% ipython --no-banner

In [1]: import numpy as np

In [2]: np.set_printoptions(precision=2, suppress=True, linewidth=120, legacy="1.25")

In [3]: rd = lambda a: np.round(a, 2) + 0

In [4]: mat = np.load("a.npy")

In [5]: print(mat)
[[ 0.18  0.06 -0.4  -3.07]
 [-0.19 -1.06  0.21 -2.94]
 [ 0.14  0.96  0.17 -1.26]
 [-0.77  0.57 -0.22 -0.28]
 [ 0.36 -1.02 -0.89 -7.52]
 [-1.76 -2.63  0.17  1.85]
 [ 0.75  0.1  -0.44  0.61]
 [-0.53 -2.39  0.13  2.35]
 [ 0.96  1.93  0.19 -7.68]
 [-1.18 -0.15 -0.3  -0.13]
 [ 1.19  1.02 -0.55 -1.57]
 [-0.98 -2.83 -0.05 -0.69]
 [-1.24 -0.7  -0.36  0.61]
 [ 0.23  1.27  0.33  7.45]
 [ 0.37  0.63  0.16  3.68]
 [ 1.14  0.01  0.1   2.11]]

In [6]: z = mat[:, 2] > np.median(mat[:, 2])

In [7]: f = mat[z].mean(axis=0) - mat[~z].mean(axis=0)

In [8]: print(np.argsort(-np.abs(f).round(6), kind="stable"))
[3 2 0 1]

In [9]: print(z.astype(int))
[0 1 1 0 0 1 0 1 1 0 0 0 0 1 1 1]

In [10]: print(((mat - mat.mean(axis=0)) @ f > 0).astype(int))
[0 0 0 1 0 1 1 1 0 1 0 0 1 1 1 1]

In [11]: x = np.array([-1, -4, -2, 4])

In [12]: rhs = mat @ x

In [13]: print(rd(np.linalg.solve(mat.T @ mat, mat.T @ rhs)))
[-1. -4. -2.  4.]

In [14]: rng = np.random.default_rng(4105)

In [15]: rhs = rhs + 0.05 * rng.normal(size=16)

In [16]: print(rd(rhs))
[-11.87  -7.77  -9.35  -2.15 -24.62  19.38   2.21  19.24 -39.83   1.87 -10.53   9.55   7.19  23.82  11.38   7.17]

In [17]: b, *_ = np.linalg.lstsq(mat, rhs)

In [18]: print(rd(b))
[-1. -4. -2.  4.]

In [19]: print([round(float(np.linalg.norm(np.linalg.solve(mat.T @ mat + lam * np.eye(4), mat.T @ rhs))), 2) for lam in (0, 1, 10, 100)])
[6.09, 5.76, 4.98, 2.99]

In [20]: print(rd(mat.T @ (rhs - mat @ b)))
[0. 0. 0. 0.]

In [21]: print(b.round())
[-1. -4. -2.  4.]

In [22]: print(rd(np.linalg.norm(rhs - mat @ b)))
0.23

In [23]: Y = mat + rng.integers(-2, 3, (16, 2)) @ rng.integers(-2, 3, (2, 4))

In [24]: print(rd(Y))
[[ 4.18 -1.94  1.6  -1.07]
 [ 3.81  0.94  2.21 -0.94]
 [ 2.14  1.96  1.17 -0.26]
 [-4.77  1.57 -2.22 -2.28]
 [ 2.36 -1.02  0.11 -6.52]
 [-1.76 -4.63  0.17  1.85]
 [ 4.75 -1.9   1.56  2.61]
 [ 3.47 -4.39  2.13  4.35]
 [-1.04  0.93 -0.81 -8.68]
 [-5.18 -0.15 -2.3  -2.13]
 [ 5.19  2.02  1.45  0.43]
 [-2.98 -3.83 -1.05 -1.69]
 [ 0.76 -1.7   0.64  1.61]
 [ 0.23  2.27  0.33  7.45]
 [ 0.37 -0.37  0.16  3.68]
 [-0.86 -1.99 -0.9   1.11]]

In [25]: print(np.abs(Y - mat).sum(axis=1))
[10. 10.  5.  9.  4.  2. 10. 10.  5.  8.  9.  5.  5.  1.  1.  6.]

In [26]: print(rd(Y - mat))
[[ 4. -2.  2.  2.]
 [ 4.  2.  2.  2.]
 [ 2.  1.  1.  1.]
 [-4.  1. -2. -2.]
 [ 2.  0.  1.  1.]
 [ 0. -2.  0.  0.]
 [ 4. -2.  2.  2.]
 [ 4. -2.  2.  2.]
 [-2. -1. -1. -1.]
 [-4.  0. -2. -2.]
 [ 4.  1.  2.  2.]
 [-2. -1. -1. -1.]
 [ 2. -1.  1.  1.]
 [ 0.  1.  0.  0.]
 [ 0. -1.  0.  0.]
 [-2. -2. -1. -1.]]

In [27]: cent = mat[[13, 1]].astype(float)

In [28]: for _ in range(7):
    ...:     z = np.linalg.norm(mat[:, None] - cent, axis=-1).argmin(axis=1)
    ...:     cent = np.array([mat[z == j].mean(axis=0) for j in range(2)])
    ...: 

In [29]: print(z)
[1 1 1 1 1 1 1 1 1 1 1 1 1 0 0 1]

In [30]: print(rd(cent))
[[ 0.3   0.95  0.24  5.56]
 [-0.14 -0.44 -0.16 -1.26]]

In [31]: F = np.loadtxt("dump.csv", delimiter=",")

In [32]: print(F)
[[ 13.  -8.   1. -11.]
 [ 34. -19.   1. -21.]
 [  4.   2.  -5.  -6.]
 [-26.  12.   1.   8.]]

In [33]: theta = np.radians(60)

In [34]: R = np.eye(4)

In [35]: R[3, 3] = R[0, 0] = np.cos(theta)

In [36]: R[3, 0], R[0, 3] = -np.sin(theta), np.sin(theta)

In [37]: print(rd(R))
[[ 0.5   0.    0.    0.87]
 [ 0.    1.    0.    0.  ]
 [ 0.    0.    1.    0.  ]
 [-0.87  0.    0.    0.5 ]]

In [38]: Y = F @ R.T

In [39]: print(np.allclose(np.linalg.norm(F, axis=1), np.linalg.norm(Y, axis=1)))
True

In [40]: print(rd(np.linalg.svd(F, compute_uv=False)), rd(np.linalg.svd(Y, compute_uv=False)))
[56.34  8.09  6.33  0.09] [56.34  8.09  6.33  0.09]

In [41]: print(rd(Y))
[[ -3.03  -8.     1.   -16.76]
 [ -1.19 -19.     1.   -39.94]
 [ -3.2    2.    -5.    -6.46]
 [ -6.07  12.     1.    26.52]]

In [42]: Y = np.linalg.inv(F)

In [43]: print(np.allclose(Y, F.T))
False

In [44]: print(rd(Y))
[[ 2.76 -1.84 -0.03 -1.08]
 [ 5.98 -3.96 -0.03 -2.19]
 [ 5.42 -3.51 -0.2  -1.91]
 [-0.69  0.38 -0.03  0.14]]

In [45]: print(rd(np.linalg.slogdet(F)[0]))
-1.0

In [46]: print(rd(np.linalg.cond(F)))
602.49

In [47]: Y = np.array([[5, -2, -3, -2], [-5, -4, 1, 2], [5, 0, 3, -4], [-4, 5, -5, 4]])

In [48]: J = np.triu(Y)

In [49]: print(J)
[[ 5 -2 -3 -2]
 [ 0 -4  1  2]
 [ 0  0  3 -4]
 [ 0  0  0  4]]

In [50]: # triangular: eigenvalues sit on the diagonal

In [51]: print(rd(np.sort(np.linalg.eigvals(J))))
[-4.  3.  4.  5.]

In [52]: print(np.linalg.matrix_rank(J - J[0, 0] * np.eye(4)))
3

In [53]: print([int(np.linalg.matrix_rank(np.linalg.matrix_power(J, p))) for p in range(1, 5)])
[4, 4, 4, 4]

In [54]: print(np.einsum("ii->", J))
8

In [55]: print(np.poly(J))
[   1.   -8.   -1.  128. -240.]

In [56]: print(rd(np.linalg.eigvals(J).sum().real))
8.0

In [57]: print(rd(np.linalg.det(2 * J)), rd(np.linalg.det(J)))
-3840.0 -240.0

In [58]: print(rd(np.linalg.det(J.T)))
-240.0

In [59]: def softmax(z):
    ...:     e = np.exp(z - z.max(axis=-1, keepdims=True))
    ...:     return e / e.sum(axis=-1, keepdims=True)
    ...: 

In [60]: print(rd(softmax(J[0])))
[1. 0. 0. 0.]

In [61]: scores = J @ J.T / np.sqrt(4)

In [62]: print(rd(softmax(scores + np.triu(np.full(scores.shape, -np.inf), 1))))
[[1.   0.   0.   0.  ]
 [0.   1.   0.   0.  ]
 [0.   0.   1.   0.  ]
 [0.   0.02 0.   0.98]]

In [63]: M = np.array([[0.0, 1.0, 1.0, 1.0, 1.0],
    ...:     [1.0, 0.0, 0.0, 0.0, 0.0],
    ...:     [1.0, 0.0, 0.0, 0.0, 0.0],
    ...:     [1.0, 0.0, 0.0, 0.0, 0.0],
    ...:     [1.0, 0.0, 0.0, 0.0, 0.0]])

In [64]: # equal to its transpose

In [65]: rank = np.linalg.matrix_rank(M)

In [66]: print(rank)
2

In [67]: N = np.linalg.svd(M)[2][rank:].T

In [68]: print([int(np.linalg.matrix_rank(np.delete(M, i, axis=0))) for i in range(5)])
[1, 2, 2, 2, 2]

In [69]: print(np.linalg.matrix_rank(M.T @ M), np.linalg.matrix_rank(M @ M.T))
2 2

In [70]: print([int(np.linalg.matrix_rank(M[:i])) for i in range(1, len(M) + 1)])
[1, 2, 2, 2, 2]

In [71]: print(rd(M @ N))
[[0. 0. 0.]
 [0. 0. 0.]
 [0. 0. 0.]
 [0. 0. 0.]
 [0. 0. 0.]]

In [72]: print(np.allclose(M @ N, 0))
True

In [73]: print(rd(N @ N.T))
[[ 0.    0.    0.    0.    0.  ]
 [ 0.    0.75 -0.25 -0.25 -0.25]
 [ 0.   -0.25  0.75 -0.25 -0.25]
 [ 0.   -0.25 -0.25  0.75 -0.25]
 [ 0.   -0.25 -0.25 -0.25  0.75]]
